In [1]: import numpy as np

In [2]: from numpy import linalg as LA

In [3]: np.set_printoptions(precision=2, suppress=True, linewidth=100)

In [4]: def rd(a):
   ...:     return np.round(a, 2) + 0
   ...: 

In [5]: K = np.loadtxt("test11.csv", delimiter=",")

In [6]: K
Out[6]: 
array([[  2.,   2.,  -2.,  -2.],
       [  3.,   3.,  -4.,  -4.],
       [  3.,   3.,  -3.,  -6.],
       [  3.,   5.,  -5.,  -4.],
       [  2.,   5.,  -7.,  -4.],
       [  2.,   7.,  -8.,  -6.],
       [  0.,   5.,  -6.,  -6.],
       [  1.,   5.,  -4.,  -4.],
       [  0.,   4.,  -2.,  -5.],
       [  2.,   6.,  -4.,  -7.],
       [  1.,   7.,  -3.,  -7.],
       [  0.,   8.,  -5.,  -6.],
       [  0.,   9.,  -6.,  -8.],
       [  2.,   8.,  -7.,  -7.],
       [  1.,   6.,  -8.,  -7.],
       [ -1.,   7.,  -9.,  -8.],
       [  0.,   9., -11.,  -9.],
       [  1.,  10., -12., -11.],
       [  2.,  12., -14., -12.],
       [  1.,  12., -16., -13.],
       [ -1.,  10., -16., -12.],
       [ -2.,  12., -16., -11.],
       [  0.,  10., -16., -13.],
       [ -2.,  11., -14., -14.]])

In [7]: hat = K @ LA.solve(K.T @ K, K.T)

In [8]: np.allclose(hat @ hat, hat)
Out[8]: True

In [9]: rd(np.trace(hat))
Out[9]: np.float64(4.0)

In [10]: rd(hat @ K[:, 0])
Out[10]: 
array([ 2.,  3.,  3.,  3.,  2.,  2.,  0.,  1.,  0.,  2.,  1.,  0.,  0.,  2.,  1., -1.,  0.,  1.,
        2.,  1., -1., -2.,  0., -2.])

In [11]: LA.matrix_rank(np.eye(24) - hat)
Out[11]: np.int64(20)

In [12]: rd(LA.eigvalsh(hat))
Out[12]: 
array([0., 0., 0., 0., 0., 0., 0., 0., 0., 0., 0., 0., 0., 0., 0., 0., 0., 0., 0., 0., 1., 1., 1.,
       1.])

In [13]: x = np.array([2, 1, -3, -3])

In [14]: target = K @ x

In [15]: rd(LA.pinv(K) @ K)
Out[15]: 
array([[1., 0., 0., 0.],
       [0., 1., 0., 0.],
       [0., 0., 1., 0.],
       [0., 0., 0., 1.]])

In [16]: rng = np.random.default_rng(457)

In [17]: target = target + 0.3 * rng.normal(size=24)

In [18]: rd(target)
Out[18]: 
array([ 17.98,  32.57,  36.29,  38.2 ,  41.54,  52.92,  40.94,  30.61,  24.67,  42.74,  38.44,
        40.85,  51.36,  54.15,  52.89,  56.19,  68.9 ,  80.61,  93.67, 100.82,  91.85,  88.94,
        97.18,  91.02])

In [19]: beta, *_ = LA.lstsq(K, target)

In [20]: rd(K.T @ (target - K @ beta))
Out[20]: array([0., 0., 0., 0.])

In [21]: [round(float(LA.norm(LA.solve(K.T @ K + lam * np.eye(4), K.T @ target))), 2) for lam in (0, 1, 10, 100)]
Out[21]: [4.79, 4.75, 4.55, 4.15]

In [22]: Xc = K - K.mean(axis=0)

In [23]: left, sv, vt = LA.svd(Xc, full_matrices=False)

In [24]: (np.sign(left[:, 0]) == np.sign(left[0, 0])).astype(int)
Out[24]: array([1, 1, 1, 1, 1, 1, 1, 1, 1, 1, 1, 1, 1, 1, 1, 0, 0, 0, 0, 0, 0, 0, 0, 0])

In [25]: rd(np.abs(vt[-1]))
Out[25]: array([0.06, 0.68, 0.08, 0.73])

In [26]: LA.matrix_rank(Xc)
Out[26]: np.int64(4)

In [27]: rd(Xc.mean(axis=0))
Out[27]: array([0., 0., 0., 0.])

In [28]: q, _ = LA.qr(np.array([[0.4, 0.9, 0.0, -1.5, 0.9],
    ...:     [0.1, -0.2, 1.3, 0.0, 0.5],
    ...:     [0.9, -1.1, 0.6, 1.7, 1.3],
    ...:     [2.6, 0.0, 1.0, -1.0, -1.3],
    ...:     [-1.5, -0.5, 0.7, -2.6, 0.7],
    ...:     [-0.5, -1.6, 0.9, -1.3, -0.2]]))

In [29]: data = q @ q.T

In [30]: rd(data)
Out[30]: 
array([[ 0.8 , -0.09,  0.1 ,  0.1 ,  0.26, -0.25],
       [-0.09,  0.96,  0.05,  0.05,  0.12, -0.12],
       [ 0.1 ,  0.05,  0.95, -0.05, -0.13,  0.12],
       [ 0.1 ,  0.05, -0.05,  0.95, -0.14,  0.13],
       [ 0.26,  0.12, -0.13, -0.14,  0.65,  0.33],
       [-0.25, -0.12,  0.12,  0.13,  0.33,  0.69]])

In [31]: left, sv, vt = LA.svd(data)

In [32]: evecs = vt[:(sv > 1e-8).sum()]

In [33]: x = data[5] + 2 * data[4] + rng.integers(2) * np.eye(6)[0]

In [34]: rd(x)
Out[34]: array([ 1.27,  0.13, -0.14, -0.14,  1.64,  1.34])

In [35]: LA.matrix_rank(np.vstack([data, x]))
Out[35]: np.int64(6)

In [36]: np.allclose(evecs.T @ evecs @ x, x)
Out[36]: False

In [37]: rd((data + data.T) / 2)
Out[37]: 
array([[ 0.8 , -0.09,  0.1 ,  0.1 ,  0.26, -0.25],
       [-0.09,  0.96,  0.05,  0.05,  0.12, -0.12],
       [ 0.1 ,  0.05,  0.95, -0.05, -0.13,  0.12],
       [ 0.1 ,  0.05, -0.05,  0.95, -0.14,  0.13],
       [ 0.26,  0.12, -0.13, -0.14,  0.65,  0.33],
       [-0.25, -0.12,  0.12,  0.13,  0.33,  0.69]])

In [38]: np.trace(data)
Out[38]: np.float64(5.0)

In [39]: lab = rng.permutation(6)

In [40]: lab
Out[40]: array([0, 2, 1, 3, 5, 4])

In [41]: Y = data[lab][:, lab]

In [42]: rd(Y)
Out[42]: 
array([[ 0.8 ,  0.1 , -0.09,  0.1 , -0.25,  0.26],
       [ 0.1 ,  0.95,  0.05, -0.05,  0.12, -0.13],
       [-0.09,  0.05,  0.96,  0.05, -0.12,  0.12],
       [ 0.1 , -0.05,  0.05,  0.95,  0.13, -0.14],
       [-0.25,  0.12, -0.12,  0.13,  0.69,  0.33],
       [ 0.26, -0.13,  0.12, -0.14,  0.33,  0.65]])

In [43]: np.trace(Y)
Out[43]: np.float64(5.0)
